% ipython --no-banner

In [1]: import numpy as np

In [2]: import numpy.linalg as la

In [3]: np.set_printoptions(suppress=True, linewidth=100)

In [4]: F = np.load("x.npy")

In [5]: F
Out[5]: 
array([[17.9,  0.3, 11.5],
       [ 2.7,  3.2, -0.1],
       [18.9,  2.4, 12.6],
       [20.6,  2. , 11.7],
       [ 3.5,  1.6, -0.5],
       [ 4.5,  2.9, -0.7],
       [ 2.6,  1.4, -1.3],
       [ 3.1,  1.4, -0.4],
       [20.1,  1.7, 10. ],
       [-2.6,  2. , 13.7],
       [-2.6,  3. , 12.6],
       [ 2.9,  3. , -1.5],
       [-3.5,  3.9, 11.1]])

In [6]: lab = F[:, 0] > np.median(F[:, 0])

In [7]: r0 = F[lab].mean(axis=0) - F[~lab].mean(axis=0)

In [8]: lab.astype(int)
Out[8]: array([1, 0, 1, 1, 1, 1, 0, 0, 1, 0, 0, 0, 0])

In [9]: np.argsort(-np.abs(r0).round(6), kind="stable")
Out[9]: array([0, 2, 1])

In [10]: r0.round(1)
Out[10]: array([13.9, -0.7,  2.6])

In [11]: ((F - F.mean(axis=0)) @ r0 > 0).astype(int)
Out[11]: array([1, 0, 1, 1, 0, 0, 0, 0, 1, 0, 0, 0, 0])

In [12]: E = np.loadtxt("w.csv", delimiter=",")

In [13]: E
Out[13]: 
array([[-2., -2., -2., -2.],
       [-2., -4., -4., -4.],
       [-2., -4., -6., -6.],
       [-2., -4., -6., -8.]])

In [14]: # equal to its transpose

In [15]: np.abs(E).max()
Out[15]: np.float64(8.0)

In [16]: E[4]
IndexError: index 4 is out of bounds for axis 0 with size 4


In [17]: np.zeros(4, 4)
TypeError: Cannot interpret '4' as a data type


In [18]: np.unravel_index(np.abs(E).argmax(), E.shape)
Out[18]: (np.int64(3), np.int64(3))

In [19]: E[:, 4]
IndexError: index 4 is out of bounds for axis 1 with size 4


In [20]: proj = np.triu(np.array([[6, 3, 8, 9], [2, 7, 9, 7], [3, 7, 0, 0], [5, 1, 2, 3]]), 1) + np.eye(4)

In [21]: Y = proj @ E @ la.inv(proj)

In [22]: np.trace(Y), np.trace(E)
Out[22]: (np.float64(-20.0), np.float64(-20.0))

In [23]: proj @ E - E @ proj
Out[23]: 
array([[ -40.,  -74.,  -80., -100.],
       [ -32.,  -58.,  -44.,  -64.],
       [   0.,    6.,   52.,   46.],
       [   0.,    6.,   52.,   46.]])

In [24]: Y
Out[24]: 
array([[ -42.,   44., -176.,  -64.],
       [ -34.,   34., -134.,  -46.],
       [  -2.,    2.,   -8.,   -2.],
       [  -2.,    2.,   -8.,   -4.]])

In [25]: np.round(la.det(Y), 1)
Out[25]: np.float64(16.0)
